% python3 -q
>>> import numpy as np
>>> from numpy import linalg as LA
>>> np.set_printoptions(precision=2, suppress=True, linewidth=100)
>>> def tidy(a):
...     return np.round(a, 2) + 0
... 
>>> F = np.array([[0.0, 0.0, 0.0, 0.0, 0.0, 0.0, 1.0, 2.0],
...     [0.0, 0.0, 0.0, 0.0, 0.0, 0.0, 7.0, 4.0],
...     [0.0, 0.0, 0.0, 0.0, 0.0, 0.0, -2.0, 5.0],
...     [0.0, 0.0, 0.0, 0.0, 0.0, 0.0, 5.0, 5.0],
...     [0.0, 0.0, 0.0, 0.0, 0.0, 0.0, 3.0, 2.0],
...     [0.0, 0.0, 0.0, 0.0, 0.0, 0.0, 5.0, 2.0],
...     [1.0, 7.0, -2.0, 5.0, 3.0, 5.0, 0.0, 0.0],
...     [2.0, 4.0, 5.0, 5.0, 2.0, 2.0, 0.0, 0.0]])
>>> print(LA.lstsq(F[:-1].T, F[-1])[2])
3
>>> print(np.allclose(F[:-1].T @ LA.lstsq(F[:-1].T, F[-1])[0], F[-1]))
False
>>> try:
...     LA.inv(F)
... except LA.LinAlgError as e:
...     print(e)
... 
Singular matrix
>>> print(np.abs(np.diag(LA.qr(F)[1])) > 1e-9)
[ True  True False False False False  True  True]
>>> print(np.unique(F.round(6), axis=0).shape)
(8, 8)
>>> w, vecs = LA.eigh(F)
>>> print(tidy(w))
[-12.61  -5.66   0.     0.     0.     0.     5.66  12.61]
>>> print(tidy(LA.svd(F, compute_uv=False)))
[12.61 12.61  5.66  5.66  0.    0.    0.    0.  ]
>>> print(tidy(vecs @ np.diag(w) @ vecs.T))
[[ 0.  0.  0.  0.  0.  0.  1.  2.]
 [ 0.  0.  0.  0.  0.  0.  7.  4.]
 [ 0.  0.  0.  0.  0.  0. -2.  5.]
 [ 0.  0.  0.  0.  0.  0.  5.  5.]
 [ 0.  0.  0.  0.  0.  0.  3.  2.]
 [ 0.  0.  0.  0.  0.  0.  5.  2.]
 [ 1.  7. -2.  5.  3.  5.  0.  0.]
 [ 2.  4.  5.  5.  2.  2.  0.  0.]]
>>> print(tidy(w.sum()), np.trace(F))
0.0 0.0
>>> print(tidy(LA.eigvalsh(F + 3 * np.eye(8))))
[-9.61 -2.66  3.    3.    3.    3.    8.66 15.61]
>>> print(tidy(vecs.T @ vecs))
[[1. 0. 0. 0. 0. 0. 0. 0.]
 [0. 1. 0. 0. 0. 0. 0. 0.]
 [0. 0. 1. 0. 0. 0. 0. 0.]
 [0. 0. 0. 1. 0. 0. 0. 0.]
 [0. 0. 0. 0. 1. 0. 0. 0.]
 [0. 0. 0. 0. 0. 1. 0. 0.]
 [0. 0. 0. 0. 0. 0. 1. 0.]
 [0. 0. 0. 0. 0. 0. 0. 1.]]
>>> print(tidy(LA.eigvalsh(F @ F)))
[  0.     0.     0.     0.    32.04  32.04 158.96 158.96]
>>> print(tidy(vecs.T @ F @ vecs))
[[-12.61   0.     0.     0.     0.     0.     0.     0.  ]
 [  0.    -5.66   0.     0.     0.     0.     0.     0.  ]
 [  0.     0.     0.     0.     0.     0.     0.     0.  ]
 [  0.     0.     0.     0.     0.     0.     0.     0.  ]
 [  0.     0.     0.     0.     0.     0.     0.     0.  ]
 [  0.     0.     0.     0.     0.     0.     0.     0.  ]
 [  0.     0.     0.     0.     0.     0.     5.66   0.  ]
 [  0.     0.     0.     0.     0.     0.     0.    12.61]]
>>> print(np.abs(vecs[:, -1]).round(6).argmax())
6
>>> print(np.unique(w.round(6) + 0, return_counts=True)[1])
[1 1 4 1 1]
>>> print(tidy(LA.eigvalsh(F).min()))
-12.61
>>> w, vecs = LA.eigh(F)
>>> vec = np.array([0, 3, 1, 1, 3, 2, 2, 3])
>>> print(vec @ F @ vec)
364.0
>>> print(np.abs(F).sum(axis=1).max(), tidy(np.abs(w).max()))
23.0 12.61
>>> print(tidy(LA.eigvalsh(F[1:, 1:])))
[-12.45  -5.57   0.     0.     0.     5.57  12.45]
>>> print(tidy(vec @ F @ vec / (vec @ vec)), tidy(w[0]), tidy(w[-1]))
9.84 -12.61 12.61
>>> M = 0.2 ** np.abs(np.subtract.outer(np.arange(6), np.arange(6)))
>>> print(tidy(M))
[[1.   0.2  0.04 0.01 0.   0.  ]
 [0.2  1.   0.2  0.04 0.01 0.  ]
 [0.04 0.2  1.   0.2  0.04 0.01]
 [0.01 0.04 0.2  1.   0.2  0.04]
 [0.   0.01 0.04 0.2  1.   0.2 ]
 [0.   0.   0.01 0.04 0.2  1.  ]]
>>> vec = np.array([2, 0, 3, 0, 3, 3])
>>> y = M @ vec
>>> coef, lr = np.zeros(6), 1 / LA.norm(M, 2) ** 2
>>> for i in range(5):
...     coef -= lr * M.T @ (M @ coef - y)
...     if i % 1 == 0: print(i, round(LA.norm(M @ coef - y), 2))
... 
0 1.89
1 1.27
2 0.92
3 0.68
4 0.51
>>> print(tidy(coef))
[1.8  0.37 2.56 0.38 2.84 2.99]
>>> rng = np.random.default_rng(7632)
>>> labels = rng.permutation(6)
>>> print(labels)
[0 3 1 2 4 5]
>>> B = M[labels][:, labels]
>>> print(tidy(LA.det(B)), tidy(LA.det(M[labels])))
0.82 0.82
>>> print(np.trace(B))
6.0
>>> print(tidy(np.sort(np.abs(LA.eigvals(B)))))
[0.69 0.75 0.87 1.03 1.24 1.42]
>>> K = -1 * np.eye(15) + np.eye(15, k=1)
>>> print(K)
[[-1.  1.  0.  0.  0.  0.  0.  0.  0.  0.  0.  0.  0.  0.  0.]
 [ 0. -1.  1.  0.  0.  0.  0.  0.  0.  0.  0.  0.  0.  0.  0.]
 [ 0.  0. -1.  1.  0.  0.  0.  0.  0.  0.  0.  0.  0.  0.  0.]
 [ 0.  0.  0. -1.  1.  0.  0.  0.  0.  0.  0.  0.  0.  0.  0.]
 [ 0.  0.  0.  0. -1.  1.  0.  0.  0.  0.  0.  0.  0.  0.  0.]
 [ 0.  0.  0.  0.  0. -1.  1.  0.  0.  0.  0.  0.  0.  0.  0.]
 [ 0.  0.  0.  0.  0.  0. -1.  1.  0.  0.  0.  0.  0.  0.  0.]
 [ 0.  0.  0.  0.  0.  0.  0. -1.  1.  0.  0.  0.  0.  0.  0.]
 [ 0.  0.  0.  0.  0.  0.  0.  0. -1.  1.  0.  0.  0.  0.  0.]
 [ 0.  0.  0.  0.  0.  0.  0.  0.  0. -1.  1.  0.  0.  0.  0.]
 [ 0.  0.  0.  0.  0.  0.  0.  0.  0.  0. -1.  1.  0.  0.  0.]
 [ 0.  0.  0.  0.  0.  0.  0.  0.  0.  0.  0. -1.  1.  0.  0.]
 [ 0.  0.  0.  0.  0.  0.  0.  0.  0.  0.  0.  0. -1.  1.  0.]
 [ 0.  0.  0.  0.  0.  0.  0.  0.  0.  0.  0.  0.  0. -1.  1.]
 [ 0.  0.  0.  0.  0.  0.  0.  0.  0.  0.  0.  0.  0.  0. -1.]]
>>> vec = np.array([2, -1, -3, 5, 2, -4, 0, 3, 3, 4, 3, -1, -1, 3, -3])
>>> y = K @ vec
>>> print(y)
[-3. -2.  8. -3. -6.  4.  3.  0.  1. -1. -4.  0.  4. -6.  3.]
>>> print(tidy(LA.solve(K.T, K[9])))
[0. 0. 0. 0. 0. 0. 0. 0. 0. 1. 0. 0. 0. 0. 0.]
>>> print(tidy(LA.solve(K, y + K[:, 4])))
[ 2. -1. -3.  5.  3. -4.  0.  3.  3.  4.  3. -1. -1.  3. -3.]
>>> print(tidy(LA.solve(K, y)))
[ 2. -1. -3.  5.  2. -4.  0.  3.  3.  4.  3. -1. -1.  3. -3.]
>>> print(LA.matrix_rank(K - K[0, 0] * np.eye(15)))
14
>>> print(np.prod(np.diag(K)), tidy(LA.det(K)))
-1.0 -1.0
>>> print(tidy(np.sort(LA.eigvals(K))))
[-1. -1. -1. -1. -1. -1. -1. -1. -1. -1. -1. -1. -1. -1. -1.]
>>> W0 = np.array([[1.0, 0.2, 0.04, 0.01, 0.0],
...     [0.2, 1.0, 0.2, 0.04, 0.01],
...     [0.04, 0.2, 1.0, 0.2, 0.04],
...     [0.01, 0.04, 0.2, 1.0, 0.2],
...     [0.0, 0.01, 0.04, 0.2, 1.0]])
>>> # symmetric
>>> Q, r_ = LA.qr(W0)
>>> print(tidy(Q.T @ Q))
[[1. 0. 0. 0. 0.]
 [0. 1. 0. 0. 0.]
 [0. 0. 1. 0. 0.]
 [0. 0. 0. 1. 0.]
 [0. 0. 0. 0. 1.]]
>>> print(tidy(np.abs(np.diag(r_))))
[1.02 0.96 0.96 0.96 0.94]
>>> w, vecs = LA.eigh(W0)
>>> print(np.unique(w.round(6) + 0, return_counts=True)[1])
[1 1 1 1 1]
>>> print(tidy(vecs.T @ vecs))
[[1. 0. 0. 0. 0.]
 [0. 1. 0. 0. 0.]
 [0. 0. 1. 0. 0.]
 [0. 0. 0. 1. 0.]
 [0. 0. 0. 0. 1.]]
>>> print(tidy(np.abs(vecs[:, -1])))
[0.32 0.49 0.56 0.49 0.32]
>>> print(tidy(vecs @ np.diag(w) @ vecs.T))
[[1.   0.2  0.04 0.01 0.  ]
 [0.2  1.   0.2  0.04 0.01]
 [0.04 0.2  1.   0.2  0.04]
 [0.01 0.04 0.2  1.   0.2 ]
 [0.   0.01 0.04 0.2  1.  ]]
>>> print(tidy(LA.eigvalsh(W0 @ W0)))
[0.48 0.62 0.9  1.37 1.96]
>>> print(tidy(w.sum()), np.trace(W0))
5.0 5.0
>>> print(tidy(LA.svd(W0, compute_uv=False)))
[1.4  1.17 0.95 0.79 0.69]
>>> print(tidy(vecs.T @ W0 @ vecs))
[[0.69 0.   0.   0.   0.  ]
 [0.   0.79 0.   0.   0.  ]
 [0.   0.   0.95 0.   0.  ]
 [0.   0.   0.   1.17 0.  ]
 [0.   0.   0.   0.   1.4 ]]
>>> X = np.load("sample3.npy")
>>> print(X)
[[3 1 1 0 0 3 2 0 3 2 2 0 0]
 [0 2 3 1 1 2 1 1 0 2 1 0 1]
 [1 2 3 3 2 2 0 0 3 2 1 0 1]
 [3 1 1 3 1 0 2 1 0 0 2 2 0]
 [1 0 2 2 0 1 3 2 2 0 0 2 3]
 [0 1 3 2 2 1 3 1 2 0 0 2 0]
 [2 2 0 3 1 3 2 3 0 0 2 1 2]
 [2 1 1 3 0 3 3 2 2 2 3 2 3]
 [2 2 2 1 2 3 3 0 0 3 2 0 3]
 [0 0 3 3 3 3 3 1 2 2 0 1 0]
 [1 0 2 2 0 0 0 1 3 0 0 1 2]
 [3 0 1 2 0 3 3 3 3 0 1 3 0]
 [1 0 0 0 0 0 3 0 1 1 3 0 3]]
>>> Uu, sig, VT = LA.svd(X)
>>> print(np.argmax(sig[:-1] / (sig[1:] + 1e-6)) + 1)
12
>>> B = Uu[:, :12] @ np.diag(sig[:12]) @ VT[:12]
>>> print(tidy(LA.norm(X - B) / LA.norm(X)))
0.0
>>> print(tidy(LA.norm(X - B, 2)), tidy(sig[12]))
0.05 0.05
>>> B = X / LA.norm(X, axis=1, keepdims=True)
>>> C2 = B @ B.T
>>> print(tidy(np.degrees(np.arccos(np.clip(C2[11, 9], -1, 1)))))
47.24
>>> print(tidy(LA.norm(B, axis=1)))
[1. 1. 1. 1. 1. 1. 1. 1. 1. 1. 1. 1. 1.]
>>> print(tidy(C2[11]))
[0.73 0.45 0.53 0.73 0.8  0.72 0.76 0.82 0.51 0.68 0.63 1.   0.42]
>>> print((C2 - 2 * np.eye(13)).round(6).argmax(axis=1))
[7 8 9 6 7 9 7 6 1 5 4 7 7]
>>> print(X[10] @ X[6])
16
>>> print(tidy(LA.norm(X[10] - X[6])))
6.4
>>> def softmax(z):
...     e = np.exp(z - z.max(axis=-1, keepdims=True))
...     return e / e.sum(axis=-1, keepdims=True)
... 
>>> print(tidy(softmax(X[10] + 5)))
[0.05 0.02 0.13 0.13 0.02 0.02 0.02 0.05 0.36 0.02 0.02 0.05 0.13]
>>> print(tidy(softmax(X).sum(axis=1)))
[1. 1. 1. 1. 1. 1. 1. 1. 1. 1. 1. 1. 1.]
>>> S = X @ X.T / np.sqrt(13)
>>> print(softmax(S).round(6).argmax(axis=1))
[ 0  8  2  7  7  9  7  7  8  9  7 11  7]
